% python3 -q
>>> import numpy as np
>>> from numpy import linalg as LA
>>> np.set_printoptions(precision=2, suppress=True, linewidth=200)
>>> mat = np.load("block11.npy")
>>> mat
array([[-0.46, -0.3 ,  0.1 ],
       [-0.1 , -0.1 , -1.5 ],
       [ 2.52,  1.3 ,  0.2 ],
       [-1.29, -0.5 ,  0.7 ],
       [-3.03, -1.5 ,  0.3 ],
       [-1.35, -0.7 ,  0.9 ],
       [-1.94, -1.  , -0.1 ],
       [ 1.86,  1.  , -0.5 ],
       [ 4.71,  2.4 , -0.6 ],
       [ 3.42,  1.7 ,  1.2 ],
       [ 2.77,  1.4 , -0.4 ]])
>>> rng = np.random.default_rng(57)
>>> lab = rng.permutation(3)
>>> other = mat[:, lab] * rng.choice([-1, 1], 3)
>>> other
array([[-0.46, -0.1 , -0.3 ],
       [-0.1 ,  1.5 , -0.1 ],
       [ 2.52, -0.2 ,  1.3 ],
       [-1.29, -0.7 , -0.5 ],
       [-3.03, -0.3 , -1.5 ],
       [-1.35, -0.9 , -0.7 ],
       [-1.94,  0.1 , -1.  ],
       [ 1.86,  0.5 ,  1.  ],
       [ 4.71,  0.6 ,  2.4 ],
       [ 3.42, -1.2 ,  1.7 ],
       [ 2.77,  0.4 ,  1.4 ]])
>>> U, _, vt = LA.svd(mat.T @ other)
>>> lab
array([0, 2, 1])
>>> F = np.loadtxt("case17.csv", delimiter=",")
>>> F
array([[-11.,   6.,   0.,   0.],
       [-12.,   7.,   0.,   0.],
       [-16.,  18., -11.,   4.],
       [-12.,  14.,  -8.,   1.]])
>>> T = np.stack([F, -3 * F, F[::-1]])
>>> LA.norm(T, axis=(1, 2))
array([ 38.37, 115.1 ,  38.37])
>>> (T @ F.T).shape
(3, 4, 4)
>>> np.round(LA.norm(F, 1), 2), round(LA.norm(F, np.inf), 2)
(np.float64(51.0), np.float64(49.0))
>>> np.round(LA.norm(F[0], 1), 2), round(LA.norm(F[0], np.inf), 2)
(np.float64(17.0), np.float64(11.0))
>>> LA.norm(F, axis=1).argmax()
np.int64(2)
>>> np.round(LA.norm(F, 2), 2)
np.float64(37.34)
>>> f = np.array([-2, -5])
>>> np.array([np.convolve(row, f, "same") for row in F])
array([[ 22.,  43., -30.,   0.],
       [ 24.,  46., -35.,   0.],
       [ 32.,  44., -68.,  47.],
       [ 24.,  32., -54.,  38.]])
>>> np.convolve(F[1], f)
array([ 24.,  46., -35.,   0.,   0.])
>>> E = np.load("out0.npy")
>>> E
array([[ 4, -2, -2],
       [-2,  1,  1],
       [-2,  1,  1]])
>>> def softmax(z):
...     e = np.exp(z - z.max(axis=-1, keepdims=True))
...     return e / e.sum(axis=-1, keepdims=True)
... 
>>> softmax(E[1] + -1)
array([0.02, 0.49, 0.49])
>>> np.round(softmax(10 * E[1]), 2) + 0
array([0. , 0.5, 0.5])
>>> softmax(E).sum(axis=1)
array([1., 1., 1.])
>>> S = E @ E.T / np.sqrt(3)
>>> softmax(S).round(6).argmax(axis=1)
array([0, 1, 1])
>>> np.round(softmax(S), 2) + 0
array([[1. , 0. , 0. ],
       [0. , 0.5, 0.5],
       [0. , 0.5, 0.5]])
>>> np.round(softmax(S + np.triu(np.full(S.shape, -np.inf), 1)), 2) + 0
array([[1. , 0. , 0. ],
       [0. , 1. , 0. ],
       [0. , 0.5, 0.5]])
>>> m1 = np.array([[-0.6, 0.8, -1.0, 0.9],
...     [0.4, -1.1, 0.7, 0.2],
...     [-0.6, 0.1, -0.2, -0.9],
...     [-0.4, -0.1, 1.2, -1.7]])
>>> m1[:, 3] *= 20
>>> m1
array([[ -0.6,   0.8,  -1. ,  18. ],
       [  0.4,  -1.1,   0.7,   4. ],
       [ -0.6,   0.1,  -0.2, -18. ],
       [ -0.4,  -0.1,   1.2, -34. ]])
>>> [round(float(x), 2) for x in LA.svd(m1, compute_uv=False)[:3]]
[42.68, 1.93, 0.51]
